In [1]: import numpy as np

In [2]: from numpy import linalg as LA

In [3]: np.set_printoptions(suppress=True, linewidth=120)

In [4]: W2 = np.array([[0.4, 1.7, -0.1, -0.3, -0.5]])

In [5]: rng = np.random.default_rng(5128)

In [6]: feats = np.array([[-3],
   ...:     [0],
   ...:     [2],
   ...:     [2],
   ...:     [1],
   ...:     [-1],
   ...:     [-2],
   ...:     [-1],
   ...:     [1],
   ...:     [0],
   ...:     [0],
   ...:     [1],
   ...:     [2],
   ...:     [-2],
   ...:     [-3],
   ...:     [2],
   ...:     [2],
   ...:     [2],
   ...:     [3],
   ...:     [0]]) @ W2 + 0.05 * rng.normal(size=(20, 5))

In [7]: feats.round(3) + 0
Out[7]: 
array([[-1.191, -5.039,  0.234,  0.796,  1.347],
       [ 0.011,  0.057,  0.048, -0.007, -0.027],
       [ 0.726,  3.437, -0.174, -0.608, -1.008],
       [ 0.836,  3.327, -0.264, -0.611, -0.932],
       [ 0.397,  1.636, -0.22 , -0.301, -0.518],
       [-0.469, -1.817,  0.128,  0.303,  0.412],
       [-0.819, -3.407,  0.173,  0.59 ,  1.007],
       [-0.446, -1.694,  0.096,  0.201,  0.39 ],
       [ 0.431,  1.779, -0.147, -0.244, -0.428],
       [ 0.041,  0.05 ,  0.034, -0.22 ,  0.011],
       [-0.075,  0.12 ,  0.014,  0.   ,  0.012],
       [ 0.42 ,  1.725, -0.185, -0.365, -0.423],
       [ 0.816,  3.353, -0.214, -0.536, -1.043],
       [-0.815, -3.505,  0.138,  0.579,  0.929],
       [-1.211, -5.155,  0.288,  0.894,  1.483],
       [ 0.757,  3.355, -0.287, -0.598, -0.981],
       [ 0.822,  3.383, -0.266, -0.693, -0.969],
       [ 0.809,  3.376, -0.257, -0.582, -0.963],
       [ 1.214,  5.15 , -0.248, -0.913, -1.577],
       [ 0.009,  0.086,  0.043, -0.002,  0.085]])

In [8]: # column 1 is much longer than the rest

In [9]: vec = np.array([1, -1, 0, 1, 1])

In [10]: y = feats @ vec

In [11]: np.round(LA.pinv(feats) @ feats, 3) + 0
Out[11]: 
array([[1., 0., 0., 0., 0.],
       [0., 1., 0., 0., 0.],
       [0., 0., 1., 0., 0.],
       [0., 0., 0., 1., 0.],
       [0., 0., 0., 0., 1.]])

In [12]: y = y + 0.1 * rng.normal(size=20)

In [13]: y.round(3)
Out[13]: 
array([ 5.929, -0.031, -4.481, -3.938, -2.022,  1.916,  4.261,  1.722, -2.103, -0.359, -0.117, -2.213, -4.152,  4.209,
        6.251, -4.321, -4.244, -4.122, -6.505,  0.036])

In [14]: b, *_ = LA.lstsq(feats, y)

In [15]: b.round()
Out[15]: array([ 2., -1.,  0.,  2.,  1.])

In [16]: [round(float(LA.norm(LA.solve(feats.T @ feats + lam * np.eye(5), feats.T @ y))), 2) for lam in (0, 1, 10, 100)]
Out[16]: [2.9, 1.14, 1.08, 0.78]

In [17]: B = np.c_[feats[:, :3] @ np.array([[-2, 1, 3], [2, 3, 1], [0, 0, 3]]), np.array([1, 0, 0, 2, 1, 0, 2, 1, 1, 2, 0, 0, 2, 2, 1, 2, 0, 2, 0, 2])]

In [18]: B.round(3)
Out[18]: 
array([[ -7.696, -16.309,  -7.91 ,   1.   ],
       [  0.093,   0.183,   0.235,   0.   ],
       [  5.422,  11.038,   5.093,   0.   ],
       [  4.982,  10.818,   5.043,   2.   ],
       [  2.479,   5.305,   2.165,   1.   ],
       [ -2.697,  -5.921,  -2.839,   0.   ],
       [ -5.176, -11.039,  -5.344,   2.   ],
       [ -2.495,  -5.527,  -2.745,   1.   ],
       [  2.696,   5.768,   2.631,   1.   ],
       [  0.018,   0.192,   0.277,   2.   ],
       [  0.389,   0.284,  -0.062,   0.   ],
       [  2.61 ,   5.595,   2.431,   0.   ],
       [  5.073,  10.874,   5.158,   2.   ],
       [ -5.381, -11.331,  -5.536,   2.   ],
       [ -7.887, -16.677,  -7.926,   1.   ],
       [  5.196,  10.822,   4.763,   2.   ],
       [  5.123,  10.972,   5.052,   0.   ],
       [  5.134,  10.938,   5.034,   2.   ],
       [  7.871,  16.664,   8.047,   0.   ],
       [  0.154,   0.267,   0.243,   2.   ]])

In [19]: LA.matrix_rank(np.c_[feats, B])
Out[19]: np.int64(6)

In [20]: np.round(LA.norm(LA.qr(feats)[0].T @ B, axis=0) ** 2 / ((B ** 2).sum(axis=0) + 1e-12), 3)
Out[20]: array([1.   , 1.   , 1.   , 0.285])

In [21]: np.round(LA.norm(B - feats @ LA.lstsq(feats, B)[0], axis=0), 3) + 0
Out[21]: array([0.   , 0.   , 0.   , 5.143])

In [22]: C2 = np.cov(feats, rowvar=False)

In [23]: C2.shape
Out[23]: (5, 5)

In [24]: np.round(np.corrcoef(feats[:, 3], feats[:, 1])[0, 1], 3)
Out[24]: np.float64(-0.994)

In [25]: np.argwhere(np.triu(np.abs(np.corrcoef(feats.T)) > 0.8, 1))
Out[25]: 
array([[0, 1],
       [0, 2],
       [0, 3],
       [0, 4],
       [1, 2],
       [1, 3],
       [1, 4],
       [2, 3],
       [2, 4],
       [3, 4]])

In [26]: np.round(np.corrcoef(feats.T), 3)
Out[26]: 
array([[ 1.   ,  0.999, -0.964, -0.994, -0.996],
       [ 0.999,  1.   , -0.96 , -0.994, -0.997],
       [-0.964, -0.96 ,  1.   ,  0.954,  0.957],
       [-0.994, -0.994,  0.954,  1.   ,  0.992],
       [-0.996, -0.997,  0.957,  0.992,  1.   ]])

In [27]: np.round(feats.std(axis=0), 3)
Out[27]: array([0.713, 3.003, 0.186, 0.517, 0.855])

In [28]: np.argsort(-feats.std(axis=0).round(6), kind="stable")
Out[28]: array([1, 4, 0, 3, 2])

In [29]: cen = feats - feats.mean(axis=0)

In [30]: vecs = LA.svd(cen)[2][:1]

In [31]: B = cen - cen @ vecs.T @ vecs

In [32]: LA.norm(B, axis=1).round(6).argmax()
Out[32]: np.int64(9)

In [33]: np.round(np.diag(vecs.T @ vecs), 3)
Out[33]: array([0.048, 0.855, 0.003, 0.025, 0.069])

In [34]: K = np.array([[0.6, -0.3, -0.3, 2.1, -0.2],
    ...:     [0.8, -1.1, -0.1, 1.7, 0.0],
    ...:     [0.3, -0.3, -0.1, 0.7, -1.7],
    ...:     [0.3, -1.2, -0.4, 2.0, -0.6],
    ...:     [-0.4, -0.6, 0.7, 0.8, 0.9],
    ...:     [0.0, 2.4, 0.9, 0.5, -0.2],
    ...:     [0.4, 0.1, 1.4, 0.3, 1.3],
    ...:     [0.2, 0.5, 0.5, -1.5, 0.6],
    ...:     [0.5, -1.4, 0.8, -1.8, 1.6],
    ...:     [0.4, -0.8, 1.3, -1.6, -0.8]])

In [35]: K[9] *= 10

In [36]: K
Out[36]: 
array([[  0.6,  -0.3,  -0.3,   2.1,  -0.2],
       [  0.8,  -1.1,  -0.1,   1.7,   0. ],
       [  0.3,  -0.3,  -0.1,   0.7,  -1.7],
       [  0.3,  -1.2,  -0.4,   2. ,  -0.6],
       [ -0.4,  -0.6,   0.7,   0.8,   0.9],
       [  0. ,   2.4,   0.9,   0.5,  -0.2],
       [  0.4,   0.1,   1.4,   0.3,   1.3],
       [  0.2,   0.5,   0.5,  -1.5,   0.6],
       [  0.5,  -1.4,   0.8,  -1.8,   1.6],
       [  4. ,  -8. ,  13. , -16. ,  -8. ]])

In [37]: idx = K[:, 3] > np.median(K[:, 3])

In [38]: r0 = K[idx].mean(axis=0) - K[~idx].mean(axis=0)

In [39]: ((K - K.mean(axis=0)) @ r0 > 0).astype(int)
Out[39]: array([1, 1, 1, 1, 1, 1, 1, 1, 1, 0])

In [40]: (((K - K.mean(axis=0)) @ r0 > 0) == idx).mean()
Out[40]: np.float64(0.6)

In [41]: W0 = np.load("arr.npy")

In [42]: W0
Out[42]: 
array([[29.806, 41.429, 28.947, 30.762, 50.281],
       [30.108, 38.38 , 29.685, 29.533, 50.018],
       [30.515, 38.781, 30.17 , 30.426, 48.843],
       [29.436, 39.138, 29.675, 30.813, 48.952],
       [30.307, 42.212, 30.728, 31.611, 51.129],
       [28.264, 39.76 , 30.163, 30.379, 49.498],
       [29.445, 39.733, 29.795, 30.724, 48.806],
       [29.833, 40.241, 29.563, 27.408, 51.472],
       [27.946, 39.497, 29.898, 29.5  , 51.71 ],
       [31.401, 40.606, 30.851, 30.977, 51.415],
       [29.929, 40.216, 31.401, 29.347, 50.761],
       [31.04 , 40.565, 30.447, 30.891, 49.293],
       [30.329, 40.48 , 29.263, 29.692, 48.16 ],
       [30.037, 41.321, 30.434, 31.118, 49.415],
       [29.762, 40.875, 29.088, 29.313, 50.353],
       [31.383, 41.856, 30.671, 31.785, 49.881],
       [29.602, 37.8  , 31.446, 29.483, 47.891],
       [31.575, 39.838, 29.989, 31.702, 49.491],
       [30.425, 41.429, 29.48 , 30.959, 48.569],
       [29.369, 39.494, 30.955, 29.991, 50.743],
       [28.676, 40.298, 28.282, 31.329, 49.609],
       [30.274, 38.422, 29.442, 31.253, 49.199],
       [29.935, 39.779, 28.981, 31.16 , 49.327],
       [29.291, 40.446, 29.609, 29.936, 50.457],
       [29.544, 40.763, 30.242, 28.539, 48.206],
       [28.877, 40.169, 31.371, 30.418, 50.48 ],
       [29.814, 38.347, 29.666, 29.39 , 48.476],
       [28.898, 40.55 , 29.994, 30.278, 51.3  ],
       [31.506, 39.529, 30.358, 29.83 , 49.164],
       [27.627, 41.43 , 29.968, 29.843, 49.256],
       [28.753, 39.486, 31.148, 29.25 , 49.053],
       [30.686, 38.914, 28.217, 30.959, 48.463],
       [28.749, 40.301, 28.645, 29.147, 48.849]])

In [43]: idx = W0[:, 1] > np.median(W0[:, 1])

In [44]: r0 = W0[idx].mean(axis=0) - W0[~idx].mean(axis=0)

In [45]: ((W0 - W0.mean(axis=0)) @ r0 > 0).astype(int)
Out[45]: array([1, 0, 0, 0, 1, 0, 0, 1, 0, 1, 1, 1, 1, 1, 1, 1, 0, 0, 1, 0, 1, 0, 0, 1, 1, 0, 0, 1, 0, 1, 0, 0, 1])

In [46]: round((((W0 - W0.mean(axis=0)) @ r0 > 0) == idx).mean(), 3)
Out[46]: np.float64(0.97)

In [47]: idx.astype(int)
Out[47]: array([1, 0, 0, 0, 1, 0, 0, 1, 0, 1, 0, 1, 1, 1, 1, 1, 0, 0, 1, 0, 1, 0, 0, 1, 1, 0, 0, 1, 0, 1, 0, 0, 1])
